$ python3 -q
>>> import numpy as np
>>> import numpy.linalg as la
>>> np.set_printoptions(precision=4, suppress=True, linewidth=140)
>>> mat = np.load("arr.npy")
>>> mat
array([[ 4,  1,  0,  4],
       [ 0,  0,  2, -4],
       [ 0,  0, -2,  2],
       [ 0,  0,  0, -3]])
>>> M2 = mat / np.sqrt((mat ** 2).mean(axis=1, keepdims=True))
>>> la.norm(M2, axis=1)
array([2., 2., 2., 2.])
>>> mat - mat.mean(axis=1, keepdims=True)
array([[ 1.75, -1.25, -2.25,  1.75],
       [ 0.5 ,  0.5 ,  2.5 , -3.5 ],
       [ 0.  ,  0.  , -2.  ,  2.  ],
       [ 0.75,  0.75,  0.75, -2.25]])
>>> la.matrix_rank(mat, rtol=0.1)
np.int64(3)
>>> round(float(la.norm(mat, 2) / la.norm(mat)), 4)
0.8878
>>> la.cond(mat) > 100
np.True_
>>> [round(float(x), 4) for x in la.svd(mat, compute_uv=False)[:3]]
[7.4281, 3.5617, 1.4619]
>>> np.round(la.norm(mat[1] - mat[2]), 4)
np.float64(7.2111)
>>> np.round(la.norm(mat) ** 2 / la.norm(mat, 2) ** 2, 4)
np.float64(1.2686)
>>> la.norm(mat, axis=1)
array([5.7446, 4.4721, 2.8284, 3.    ])
>>> np.round(la.norm(mat, 2), 4)
np.float64(7.4281)
>>> sig = 3 * 0.7 ** np.arange(4)
>>> rng = np.random.default_rng(74)
>>> feats = rng.normal(size=(13, 4)) * rng.permutation(sig)
>>> feats
array([[ 0.3623,  0.2125,  1.5472, -0.686 ],
       [-1.271 , -0.3309,  0.0886,  0.5271],
       [-0.2878,  0.8373,  3.2398,  2.9972],
       [-0.4608,  0.0759,  0.7451,  0.7457],
       [-1.5528, -1.4879,  0.2036,  4.3953],
       [ 0.4085,  0.8922,  0.429 ,  0.3281],
       [-1.4461,  1.3417, -1.6523,  1.1249],
       [ 0.2503, -1.2994,  0.9765, -2.4115],
       [ 1.8408,  0.8318, -0.4991, -1.0193],
       [-0.1816,  0.7599, -0.1145,  6.1895],
       [-1.8528,  0.2911,  4.4802, -6.5342],
       [-0.6734,  0.4425, -3.7389,  3.3547],
       [-2.8127,  0.0813, -0.5392, -2.792 ]])
>>> W2 = feats[[6, 7]].astype(float)
>>> for _ in range(6):
...     idx = la.norm(feats[:, None] - W2, axis=-1).argmin(axis=1)
...     W2 = np.array([feats[idx == j].mean(axis=0) for j in range(2)])
... 
>>> idx
array([1, 0, 0, 0, 0, 0, 0, 1, 1, 0, 1, 0, 1])
>>> W2
array([[-0.6831,  0.3163, -0.1   ,  2.4578],
       [-0.4424,  0.0235,  1.1932, -2.6886]])
>>> W2[1] - W2[0]
array([ 0.2407, -0.2929,  1.2931, -5.1464])
>>> np.bincount(idx)
array([8, 5])
>>> W0 = np.load("mat.npy")
>>> W0
array([[-4,  0,  0],
       [ 0,  5,  0],
       [ 0,  0, -3]])
>>> ev, vecs = la.eigh(W0)
>>> vec = np.array([1, 0, 3])
>>> la.eigvalsh(W0[1:, 1:])
array([-3.,  5.])
>>> W0[:, 2] @ W0[:, 0]
np.int64(0)
>>> ev, vecs = la.eig(W0)
>>> np.sort(la.eigvals(W0.T))
array([-4., -3.,  5.])
>>> np.prod(ev)
np.float64(60.0)
>>> np.sort(la.eigvals(W0 @ W0))
array([ 9., 16., 25.])
>>> W0 @ vecs[:, 0] - ev[0] * vecs[:, 0]
array([0., 0., 0.])
>>> hat = np.triu(np.array([[2, -1, -2], [-2, 1, 1], [1, 1, 1]]), 1) + np.eye(3)
>>> M2 = hat @ W0 @ la.inv(hat)
>>> M2
array([[-4., -9.,  7.],
       [ 0.,  5., -8.],
       [ 0.,  0., -3.]])
>>> M2 = W0 / np.sqrt((W0 ** 2).mean(axis=1, keepdims=True))
>>> W0 - W0.mean(axis=1, keepdims=True)
array([[-2.6667,  1.3333,  1.3333],
       [-1.6667,  3.3333, -1.6667],
       [ 1.    ,  1.    , -2.    ]])
>>> M2[2]
array([ 0.    ,  0.    , -1.7321])
>>> la.matrix_rank(M2) == la.matrix_rank(W0)
np.True_
>>> J = np.array([[2, 0, -2, 2], [-1, -2, -1, 2], [-2, -2, 2, 1], [-1, -1, -2, -1]])
>>> J[-1] = J[0] + -2 * J[1]
>>> J
array([[ 2,  0, -2,  2],
       [-1, -2, -1,  2],
       [-2, -2,  2,  1],
       [ 4,  4,  0, -2]])
>>> C2 = J.T @ J
>>> np.round(la.svd(J, compute_uv=False) ** 2, 4) + 0
array([53.0783, 16.    ,  1.9217,  0.    ])
>>> np.trace(C2), (J ** 2).sum()
(np.int64(71), np.int64(71))
>>> (J @ J.T).shape
(4, 4)
>>> M2 = J / la.norm(J, axis=1, keepdims=True)
>>> C2 = M2 @ M2.T
>>> C2
array([[ 1.    ,  0.3651, -0.4804,  0.1925],
       [ 0.3651,  1.    ,  0.5262, -0.8433],
       [-0.4804,  0.5262,  1.    , -0.8321],
       [ 0.1925, -0.8433, -0.8321,  1.    ]])
>>> la.norm(M2, axis=1)
array([1., 1., 1., 1.])
>>> data = np.loadtxt("dump.csv", delimiter=",")
>>> data
array([[-2., -2.,  2.,  2.],
       [-3., -2.,  3.,  2.],
       [ 2.,  2.,  4.,  4.],
       [ 3.,  2.,  6.,  4.]])
>>> O = data.astype(float).copy()
>>> for j in range(4):
...     O[:, j] -= O[:, :j] @ (O[:, :j].T @ O[:, j])
...     O[:, j] /= la.norm(O[:, j])
... 
>>> O
array([[-0.3922, -0.5883,  0.3922,  0.5883],
       [-0.5883,  0.3922,  0.5883, -0.3922],
       [ 0.3922,  0.5883,  0.3922,  0.5883],
       [ 0.5883, -0.3922,  0.5883, -0.3922]])
>>> np.round(O.T @ O, 4) + 0
array([[1., 0., 0., 0.],
       [0., 1., 0., 0.],
       [0., 0., 1., 0.],
       [0., 0., 0., 1.]])
>>> np.round(O.T @ data, 4) + 0
array([[5.099 , 3.9223, 2.5495, 1.9612],
       [0.    , 0.7845, 0.    , 0.3922],
       [0.    , 0.    , 7.6485, 5.8835],
       [0.    , 0.    , 0.    , 1.1767]])
>>> vec = np.array([1, 1, 0, -2])
>>> target = data @ vec
>>> target
array([-8., -9., -4., -3.])
>>> la.solve(data, data[:, 1])
array([-0.,  1.,  0.,  0.])
>>> np.round(la.solve(data, 3 * target), 4) + 0
array([ 3.,  3.,  0., -6.])
>>> la.solve(data, target)
array([ 1.,  1.,  0., -2.])
>>> la.solve(data.T, data[3])
array([-0.,  0.,  0.,  1.])
>>> M2 = data + rng.integers(-2, 3, (4, 2)) @ rng.integers(-2, 3, (2, 4))
>>> M2
array([[ 0., -4.,  7.,  3.],
       [-1., -3.,  6.,  2.],
       [ 6.,  2.,  6.,  2.],
       [ 5.,  4.,  3.,  1.]])
>>> M2 - data
array([[ 2., -2.,  5.,  1.],
       [ 2., -1.,  3.,  0.],
       [ 4.,  0.,  2., -2.],
       [ 2.,  2., -3., -3.]])
>>> la.matrix_rank(M2 - data, tol=1e-8)
np.int64(2)
>>> idx = rng.permutation(4)
>>> M2 = data[:, idx] * rng.choice([-1, 1], 4)
>>> M2
array([[ 2.,  2., -2.,  2.],
       [ 2.,  2., -3.,  3.],
       [ 4., -2.,  2.,  4.],
       [ 4., -2.,  3.,  6.]])
>>> left, _, VT = la.svd(data.T @ M2)
>>> np.round(left @ VT, 4) + 0
array([[ 0.,  0.,  1.,  0.],
       [ 0., -1.,  0.,  0.],
       [ 0.,  0.,  0.,  1.],
       [ 1.,  0.,  0.,  0.]])
>>> M2.sum(axis=1)
array([ 4.,  4.,  8., 11.])
>>> M2.shape
(4, 4)
>>> M2[4]
Traceback (most recent call last):
  File "<python-input-80>", line 1, in <module>
    M2[4]
    ~~^^^
IndexError: index 4 is out of bounds for axis 0 with size 4
>>> np.abs(M2).max()
np.float64(6.0)
>>> np.count_nonzero(M2)
np.int64(16)
>>> la.rank(M2)
Traceback (most recent call last):
  File "<python-input-83>", line 1, in <module>
    la.rank(M2)
    ^^^^^^^
AttributeError: module 'numpy.linalg' has no attribute 'rank'
>>> np.diff(M2, axis=0)
array([[ 0.,  0., -1.,  1.],
       [ 2., -4.,  5.,  1.],
       [ 0.,  0.,  1.,  2.]])
>>> la.svd(M2, compute_uv=False)
array([10.5042,  5.9427,  1.0096,  0.5712])
>>> M2 - M2[0]
array([[ 0.,  0.,  0.,  0.],
       [ 0.,  0., -1.,  1.],
       [ 2., -4.,  4.,  2.],
       [ 2., -4.,  5.,  4.]])
>>> arr = np.loadtxt("block10.csv", delimiter=",")
>>> arr
array([[ 0.5, -0.5],
       [-0.5,  0.5]])
>>> # a projection of rank 1
>>> arr.ravel(order="F")
array([ 0.5, -0.5, -0.5,  0.5])
>>> arr.reshape(2, -1)
array([[ 0.5, -0.5],
       [-0.5,  0.5]])
>>> t3 = arr.reshape(2, 2, -1)
>>> t3.transpose(1, 0, 2)
array([[[ 0.5],
        [-0.5]],

       [[-0.5],
        [ 0.5]]])
>>> np.einsum("ihd,jhd->hij", t3, t3).shape
(2, 2, 2)
>>> t3.shape
(2, 2, 1)
>>> t3.sum(axis=1)
array([[0.],
       [0.]])
>>> idx = rng.permutation(2)
>>> idx
array([1, 0])
>>> M2 = arr[idx][:, idx]
>>> np.diag(M2)
array([0.5, 0.5])
>>> np.allclose(M2, arr)
True
>>> W2 = np.array([[1, -3, -4], [-3, 4, -1]])
>>> X = rng.normal(size=(20, 2)) @ W2 + np.array([2, 2, -3])
>>> X
array([[  0.8267,   1.8861,  -7.7546],
       [ -0.211 ,   2.8917,  -9.0833],
       [  1.9006,   3.8905,   1.5377],
       [  3.4931,   0.8492,  -0.3181],
       [  3.9155,  -0.1963,  -1.4316],
       [  0.5413,   0.7378, -11.8247],
       [  2.3338,   1.6919,  -2.5325],
       [  6.2032,  -7.3313, -11.2893],
       [  7.0028,  -6.5227,  -6.1482],
       [ -2.6888,   8.1336,  -4.8699],
       [  5.0189,  -4.0117,  -7.1587],
       [  0.936 ,   3.5798,  -2.9356],
       [  7.0528,  -2.2714,   5.095 ],
       [  6.0935,  -4.0834,  -3.2618],
       [ -4.9834,  12.265 ,  -2.8479],
       [  1.8451,   5.1424,   4.5818],
       [ -0.1987,   5.4372,  -2.4184],
       [ -3.0916,   9.9578,  -1.6577],
       [ -1.3563,   8.0564,  -0.0074],
       [  1.717 ,   0.2479,  -8.6307]])
>>> left, sig = la.svd(X)
Traceback (most recent call last):
  File "<python-input-105>", line 1, in <module>
    left, sig = la.svd(X)
    ^^^^^^^^^
ValueError: too many values to unpack (expected 2)
>>> left, sig, VT = la.svd(X, full_matrices=False)
>>> np.cumsum(sig ** 2) / np.sum(sig ** 2)
array([0.5049, 0.9175, 1.    ])
>>> np.round(left.T @ left, 4) + 0
array([[1., 0., 0.],
       [0., 1., 0.],
       [0., 0., 1.]])
>>> np.allclose(left * sig @ VT, X)
True
>>> np.round(VT @ VT.T, 4) + 0
array([[1., 0., 0.],
       [0., 1., 0.],
       [0., 0., 1.]])
